$ python3 -q
>>> import numpy as np
>>> from numpy import linalg as LA
>>> np.set_printoptions(precision=1, suppress=True, linewidth=100, floatmode="fixed")
>>> def rd(a):
...     return np.round(a, 1) + 0
... 
>>> mat = np.load("run9.npy")
>>> mat
array([[ 1.8,  0.9,  1.1,  1.0,  2.0,  1.9,  0.0,  3.0,  2.1,  1.0,  2.8,  3.3],
       [ 1.8,  1.2,  0.9,  0.9,  2.0,  2.1,  0.2,  3.1,  2.0,  1.0,  3.0,  3.1],
       [ 2.1,  0.9,  1.0,  1.1,  1.9,  2.0,  0.0,  3.1,  2.1,  1.0,  3.1,  3.1],
       [ 2.0,  0.9,  1.1,  1.1,  2.1,  2.1, -0.1,  3.1,  1.9,  1.1,  3.0,  3.2],
       [ 1.9,  1.0,  0.9,  1.0,  1.7,  2.0,  0.0,  3.0,  2.0,  1.0,  2.8,  2.8],
       [ 2.0,  1.0,  1.2,  1.0,  2.1,  2.0,  0.0,  3.1,  2.0,  1.2,  3.1,  2.8],
       [ 2.0,  0.9,  0.9,  1.1,  2.1,  2.0,  0.0,  3.1,  2.0,  0.9,  3.0,  3.1],
       [ 1.9,  1.0,  1.2,  1.0,  2.1,  2.0,  0.0,  3.0,  2.0,  1.1,  3.1,  3.1],
       [ 1.7,  1.1,  0.9,  1.1,  2.1,  1.8,  0.0,  3.1,  2.0,  1.0,  2.9,  3.3],
       [ 1.9,  1.0,  0.9,  0.9,  2.0,  1.9,  0.1,  3.0,  2.1,  0.9,  3.0,  3.1],
       [ 2.0,  1.2,  1.0,  0.9,  1.8,  1.9, -0.1,  2.9,  2.0,  1.0,  2.9,  2.7],
       [ 2.0,  0.9,  0.8,  1.0,  2.1,  2.1, -0.2,  3.1,  2.0,  1.0,  3.0,  3.0],
       [ 1.9,  0.9,  0.8,  1.2,  1.7,  2.1,  0.0,  2.9,  2.2,  1.1,  2.9,  3.0],
       [ 1.9,  0.9,  1.0,  1.0,  2.1,  2.0, -0.2,  2.9,  2.0,  1.0,  3.1,  3.0],
       [ 2.0,  0.8,  1.0,  1.3,  2.1,  2.1,  0.0,  2.9,  2.0,  0.8,  2.9,  3.0],
       [ 1.9,  0.8,  1.0,  0.9,  1.8,  2.0, -0.1,  3.1,  2.0,  1.0,  3.1,  3.0],
       [ 1.9,  1.0,  1.0,  1.1,  2.0,  2.0,  0.1,  3.0,  1.9,  1.3,  3.1,  3.0],
       [ 2.0,  0.9,  0.7,  0.9,  2.1,  2.1, -0.1,  2.8,  2.1,  1.1,  3.1,  3.1],
       [ 3.0,  1.0,  0.0,  2.0, -0.1,  3.0,  3.0,  1.0,  1.1,  1.0,  0.2,  0.1],
       [ 3.0,  1.1, -0.1,  2.1,  0.0,  3.1,  3.0,  0.9,  1.0,  1.1,  0.1, -0.1],
       [ 2.9,  1.1,  0.0,  2.0, -0.1,  3.0,  2.9,  1.0,  0.9,  0.9, -0.2,  0.0],
       [ 3.0,  0.9, -0.1,  2.1,  0.0,  3.1,  3.1,  1.0,  1.1,  1.0,  0.1, -0.1],
       [ 3.0,  1.1,  0.0,  1.9,  0.0,  3.0,  3.0,  1.1,  1.1,  1.0,  0.0,  0.2],
       [ 2.9,  1.0,  0.0,  2.0, -0.1,  3.1,  3.0,  0.9,  1.1,  1.0,  0.0, -0.1],
       [ 3.1,  1.0,  0.0,  1.9,  0.2,  2.8,  2.8,  0.9,  1.1,  1.0, -0.2,  0.1],
       [ 2.9,  0.8,  0.1,  2.2, -0.3,  3.1,  2.9,  1.0,  1.0,  0.9,  0.1,  0.1],
       [ 3.0,  1.0,  0.0,  2.1,  0.1,  3.0,  2.9,  1.0,  1.2,  1.0,  0.1,  0.0],
       [ 3.0,  1.0, -0.2,  2.0,  0.0,  2.8,  3.1,  1.0,  0.9,  1.0, -0.1,  0.0],
       [ 3.2,  1.1,  0.0,  2.1,  0.1,  3.1,  3.1,  0.9,  0.9,  1.2, -0.1,  0.0],
       [ 3.0,  1.0, -0.1,  2.0,  0.1,  3.1,  3.0,  1.1,  1.0,  1.0,  0.0,  0.1],
       [ 3.2,  1.0, -0.1,  2.1,  0.0,  3.0,  3.1,  1.1,  1.0,  1.0, -0.2,  0.0],
       [ 3.1,  1.1,  0.0,  2.1,  0.1,  3.0,  2.9,  1.1,  0.9,  1.1,  0.1,  0.1],
       [ 3.0,  1.0,  0.0,  2.0, -0.2,  3.2,  3.0,  0.8,  1.1,  0.9,  0.1,  0.1],
       [ 2.9,  0.9, -0.2,  2.1,  0.0,  3.1,  3.0,  0.9,  1.1,  0.9, -0.1,  0.2],
       [ 2.9,  1.2,  0.2,  1.7,  0.3,  2.9,  2.9,  1.0,  1.1,  0.9,  0.2,  0.1],
       [ 3.2,  1.0,  0.1,  2.1,  0.1,  3.0,  3.0,  1.0,  1.1,  1.1, -0.2,  0.0]])
>>> LA.matrix_rank(mat, rtol=0.1)
np.int64(2)
>>> round(np.log10(LA.cond(mat)))
2
>>> rd(LA.norm(mat, 2) / LA.norm(mat))
np.float64(0.9)
>>> hat = mat @ LA.solve(mat.T @ mat, mat.T)
>>> rd(np.trace(hat))
np.float64(12.0)
>>> np.allclose(hat @ hat, hat)
True
>>> rd(hat @ mat[:, 4])
array([ 2.0,  2.0,  1.9,  2.1,  1.7,  2.1,  2.1,  2.1,  2.1,  2.0,  1.8,  2.1,  1.7,  2.1,  2.1,
        1.8,  2.0,  2.1, -0.1,  0.0, -0.1,  0.0,  0.0, -0.1,  0.2, -0.3,  0.1,  0.0,  0.1,  0.1,
        0.0,  0.1, -0.2,  0.0,  0.3,  0.1])
>>> rd(LA.eigvalsh(hat))
array([0.0, 0.0, 0.0, 0.0, 0.0, 0.0, 0.0, 0.0, 0.0, 0.0, 0.0, 0.0, 0.0, 0.0, 0.0, 0.0, 0.0, 0.0,
       0.0, 0.0, 0.0, 0.0, 0.0, 0.0, 1.0, 1.0, 1.0, 1.0, 1.0, 1.0, 1.0, 1.0, 1.0, 1.0, 1.0, 1.0])
